$ python3 -q
>>> import numpy as np
>>> np.set_printoptions(precision=2, suppress=True, linewidth=200)
>>> rnd = lambda a: np.round(a, 2) + 0
>>> F = np.load("x.npy")
>>> F
array([[ 1.15,  8.42,  6.64,  6.32],
       [ 0.56,  7.19,  6.72,  6.08],
       [ 0.46,  9.37,  5.25,  5.55],
       [-0.92, 10.72,  5.45,  5.  ],
       [ 1.72,  9.78,  3.92,  7.05],
       [-0.89,  8.31,  4.99,  6.26],
       [-1.08,  9.16,  6.93,  6.26],
       [-0.04,  9.24,  5.93,  5.66],
       [ 0.56,  8.98,  3.92,  5.92],
       [-0.36,  9.68,  6.65,  6.4 ],
       [-0.92,  8.64,  6.  ,  5.23],
       [-0.57,  7.51,  6.52,  5.17],
       [-1.41, 10.49,  5.11,  4.61],
       [-0.46,  9.6 ,  4.3 ,  4.78],
       [-0.81,  9.81,  5.47,  6.62],
       [-1.  ,  9.77,  7.7 ,  6.17],
       [-1.72, 10.46,  7.48,  5.12],
       [ 1.38,  9.31,  5.19,  7.18],
       [-1.67,  9.71,  6.09,  6.15],
       [-0.12,  8.92,  5.6 ,  6.19],
       [ 1.64,  9.91,  7.97,  7.13],
       [-0.06, 10.53,  7.82,  6.29],
       [-0.95, 10.04,  6.75,  6.91],
       [ 1.42,  7.7 ,  5.26,  7.01],
       [-1.38, 10.33,  4.62,  5.06],
       [-0.12,  9.63,  5.81,  5.69],
       [-0.64,  7.55,  5.78,  7.35],
       [-0.71,  9.79,  5.84,  5.15],
       [-0.47,  9.21,  6.9 ,  7.74],
       [ 1.  ,  9.38,  7.09,  6.27],
       [-0.89,  9.05,  5.56,  5.18],
       [-0.91,  7.87,  5.87,  5.67],
       [-0.01,  8.95,  5.72,  6.92],
       [ 0.24,  9.55,  5.61,  6.41],
       [ 0.9 ,  8.79,  6.9 ,  8.  ],
       [-0.92,  9.71,  6.7 ,  5.34],
       [ 1.42, 10.66,  3.23,  6.8 ],
       [-0.33,  8.81,  5.23,  4.91],
       [-0.53,  8.29,  6.5 ,  4.95],
       [-0.62,  9.29,  7.39,  6.03],
       [ 0.02,  9.74,  6.29,  6.27],
       [ 1.01,  8.39,  4.8 ,  5.78],
       [ 2.29,  9.01,  5.47,  5.66],
       [ 0.35,  7.81,  5.98,  8.16],
       [-0.21,  8.7 ,  6.66,  3.98],
       [ 2.  ,  9.46,  6.78,  6.4 ],
       [-0.02, 10.02,  6.33,  7.36],
       [ 0.27,  9.06,  5.15,  7.1 ]])
>>> idx = F[:, 3] > np.median(F[:, 3])
>>> r0 = F[idx].mean(axis=0) - F[~idx].mean(axis=0)
>>> rnd((((F - F.mean(axis=0)) @ r0 > 0) == idx).mean())
np.float64(0.88)
>>> np.argsort(-np.abs(r0).round(6), kind="stable")
array([3, 0, 2, 1])
